In [1]: import numpy as np

In [2]: import numpy.linalg as la

In [3]: np.set_printoptions(precision=1, suppress=True, linewidth=100, legacy="1.25")

In [4]: def rnd(a):
   ...:     return np.round(a, 1) + 0
   ...: 

In [5]: arr = np.array([[2, 4, 0, 0, 0, 0],
   ...:     [0, 0, 0, 0, 0, 0],
   ...:     [-1, -5, 0, 0, 0, 0],
   ...:     [0, 0, 2, 4, 0, 0],
   ...:     [0, 0, 0, 0, 0, 0],
   ...:     [0, 0, -1, -5, 0, 0],
   ...:     [0, 0, 0, 0, 2, 4],
   ...:     [0, 0, 0, 0, 0, 0],
   ...:     [0, 0, 0, 0, -1, -5]])

In [6]: # row 4 repeats row 1

In [7]: proj = arr @ la.solve(arr.T @ arr, arr.T)

In [8]: print(np.allclose(proj @ proj, proj))
True

In [9]: print(rnd(np.diag(proj)))
[1. 0. 1. 1. 0. 1. 1. 0. 1.]

In [10]: print(la.matrix_rank(np.eye(9) - proj))
3

In [11]: data = np.loadtxt("a.csv", delimiter=",")

In [12]: print(rnd(data))
[[ 1.   0.   0.   0.   0.   0.   0.   0. ]
 [ 0.   1.   0.   0.   0.   0.   0.   0. ]
 [ 0.   0.   1.   0.   0.   0.   0.   0. ]
 [ 0.   0.   0.   0.7  0.   0.  -0.7  0. ]
 [ 0.   0.   0.   0.   1.   0.   0.   0. ]
 [ 0.   0.   0.   0.   0.   1.   0.   0. ]
 [ 0.   0.   0.   0.7  0.   0.   0.7  0. ]
 [ 0.   0.   0.   0.   0.   0.   0.   1. ]]

In [13]: print(rnd(la.norm(data[3] - data[1])))
1.4

In [14]: print(data[3] @ data[1])
0.0

In [15]: print(rnd(la.norm(data, "nuc")))
8.0

In [16]: print(rnd(la.norm(data, 2)))
1.0

In [17]: print(rnd(la.norm(data) ** 2 / la.norm(data, 2) ** 2))
8.0

In [18]: print(rnd(la.norm(data, axis=1)))
[1. 1. 1. 1. 1. 1. 1. 1.]

In [19]: print(rnd(la.norm(data, axis=0)))
[1. 1. 1. 1. 1. 1. 1. 1.]

In [20]: W0 = np.load("data.npy")

In [21]: print(W0)
[[ -4   0   8   7  -8  -3  13   4  11  -3 -13   8   5]
 [  5   5   6   4  -4   4 -17  -2  -6  -7  -7   4  15]
 [  2   2   4 -10  -8   3   1   7   3   6   0 -13   9]
 [ 17 -18  24  18 -18   7 -10 -10  -6  -4  -7  12  14]
 [  6  -3   2  -5   3 -10   6  19 -12   7   1   1  14]
 [  9   1   3   6  -4  -9  -5  -4   4  -1   7  12  15]
 [ 11 -15   8  12 -18  -5  -2  -9   6  -7  -4  18  10]
 [  3  -3  11  10  10   8  -6  15   2  10 -13   9   6]
 [ -1   8   8  10   1   3  -6   9   6  -5 -16  12  13]
 [  0   5   7 -15 -13 -11   5  -1  -5 -14  -8   7   3]
 [  5  -7   8   3  -7  -1  -6  19  21   8 -10  11  16]
 [-17  18   3 -10   5 -12  19   5  -3 -16 -17  10 -11]
 [ -7   3  17   9 -10 -18   7  -4 -10 -22  -6   3   5]
 [  1  -6   9  15   1   5   1  11 -18  -1  -8   4   6]
 [  2   1   1  -2 -15 -10  22  14  20  10  -4  12  18]
 [  1   2  -4  -5  -2  -7 -11   4   2   6   8   6  12]
 [ 11  -2 -16  -7 -15  -9  12  10   7  12   0  22  22]
 [ 29 -23   3   9 -16  -6  -5   7   8  17   1  32  29]
 [-16  13  11  -2  -4  -7  13   5   3 -10 -13   6  -4]
 [  3   3   7   1  -4  -7   7  -2 -12   1   2  18   4]
 [  0  14  -7  -8   4 -13   1  -4 -15 -19 -15  24   2]
 [  2   2 -15 -10  14  -8  -3   5  -4  -1  -5  11  -3]
 [ -4   3   0   6  -7   0   9   9   7  -2 -18  17   9]
 [  5  -1  -3 -12  -3   0  -8  12   5  11  -1  -6  13]
 [ 18  -8   3   2 -14  -7   5  -1   9   2  -6   9  21]
 [  5  -1  -3  -8  -4   0   6   9   6   9   0  -4   7]
 [  3   0  -6  -3 -13 -16   7  -8 -10 -21 -17  38   3]
 [ -1  -2  11   3 -14  -9  -2  -8  -2 -14  -4  16   1]
 [ -9  12   5  -9 -12 -13   5  -5  -6  -8   5   6   4]
 [  8   2  -1   6   0   1 -12   0  -3  -4  -7  13  13]
 [ 11   2  14   8  -5  -9  -1  -7 -11  -4   0  22  13]
 [  2  -3   6   1 -13  -2   2  -7  -1  -5  -4   0   7]
 [  1   2  -4  -1  -3  -7   3   1   3   4   9   8   6]
 [ 14  -7   6   0   0   9   3  10  -3  15  -3  -1   9]
 [ 17 -25  22  16 -21  -3  -5   9  -3   2  -8   7  25]
 [ -3  -3  18  13  -8   2  -3   5  13  -6  -9   8   5]
 [-11   0  15   6  -8  -4   3   3  -8 -11   0 -17   2]
 [  8  -2 -20  -8   2 -20   7   1   1   1   0  28   8]]

In [22]: def softmax(z):
    ...:     e = np.exp(z - z.max(axis=-1, keepdims=True))
    ...:     return e / e.sum(axis=-1, keepdims=True)
    ...: 

In [23]: print(rnd(softmax(W0).sum(axis=1)))
[1. 1. 1. 1. 1. 1. 1. 1. 1. 1. 1. 1. 1. 1. 1. 1. 1. 1. 1. 1. 1. 1. 1. 1. 1. 1. 1. 1. 1. 1. 1. 1. 1.
 1. 1. 1. 1. 1.]

In [24]: print(rnd(softmax(W0[36])))
[0. 0. 1. 0. 0. 0. 0. 0. 0. 0. 0. 0. 0.]

In [25]: S = W0 @ W0.T / np.sqrt(13)

In [26]: print(softmax(S).round(6).argmax(axis=1))
[14  3  2  3  4 17 17  7  8 26 17 11 12 34 14 17 17 17 11 26 26 37 22 23 17 14 26 26 28 17 17  3 16
 17 34 34 36 37]

In [27]: print(rnd(softmax(S)[36] @ W0))
[-11.   0.  15.   6.  -8.  -4.   3.   3.  -8. -11.   0. -17.   2.]
